>>> import numpy as np
>>> from numpy import linalg as LA
>>> np.set_printoptions(precision=3, suppress=True, linewidth=100)
>>> tidy = lambda a: np.round(a, 3) + 0
>>> A = np.array([[1, -1, 1, -1, -1, 1, -1, 1],
...     [1, 1, -1, -1, -1, -1, 1, 1],
...     [1, 1, 1, 1, -1, -1, -1, -1],
...     [1, -1, 1, -1, 1, -1, 1, -1],
...     [1, -1, -1, 1, -1, 1, 1, -1],
...     [1, -1, -1, 1, 1, -1, -1, 1],
...     [1, 1, -1, -1, 1, 1, -1, -1],
...     [1, 1, 1, 1, 1, 1, 1, 1]])
>>> rng = np.random.default_rng(827)
>>> labels = rng.permutation(8)
>>> out = A[:, labels] * rng.choice([-1, 1], 8)
>>> out
array([[-1, -1, -1,  1,  1,  1,  1,  1],
       [ 1, -1,  1,  1, -1,  1, -1,  1],
       [-1,  1,  1,  1, -1,  1,  1, -1],
       [-1, -1, -1,  1, -1, -1, -1, -1],
       [ 1,  1, -1,  1,  1,  1, -1, -1],
       [ 1,  1, -1,  1, -1, -1,  1,  1],
       [ 1, -1,  1,  1,  1, -1,  1, -1],
       [-1,  1,  1,  1,  1, -1, -1,  1]])
>>> U, _, Vh = LA.svd(A.T @ out)
>>> print(tidy(LA.lstsq(A, out)[0]))
[[ 0.  0.  0.  1.  0.  0.  0.  0.]
 [ 0.  0.  1.  0.  0.  0.  0.  0.]
 [-1.  0.  0.  0.  0.  0.  0.  0.]
 [ 0.  1.  0.  0.  0.  0.  0.  0.]
 [ 0.  0.  0.  0.  0. -1.  0.  0.]
 [ 0.  0.  0.  0.  1.  0.  0.  0.]
 [ 0.  0.  0.  0.  0.  0. -1.  0.]
 [ 0.  0.  0.  0.  0.  0.  0.  1.]]
>>> labels
array([2, 3, 1, 0, 5, 4, 6, 7])
>>> out = A / np.sqrt((A ** 2).mean(axis=1, keepdims=True))
>>> print(tidy(LA.norm(out, axis=1)))
[2.828 2.828 2.828 2.828 2.828 2.828 2.828 2.828]
>>> print(A - A.mean(axis=1, keepdims=True))
[[ 1. -1.  1. -1. -1.  1. -1.  1.]
 [ 1.  1. -1. -1. -1. -1.  1.  1.]
 [ 1.  1.  1.  1. -1. -1. -1. -1.]
 [ 1. -1.  1. -1.  1. -1.  1. -1.]
 [ 1. -1. -1.  1. -1.  1.  1. -1.]
 [ 1. -1. -1.  1.  1. -1. -1.  1.]
 [ 1.  1. -1. -1.  1.  1. -1. -1.]
 [ 0.  0.  0.  0.  0.  0.  0.  0.]]
>>> print(LA.matrix_rank(A - A.mean(axis=1, keepdims=True)))
7
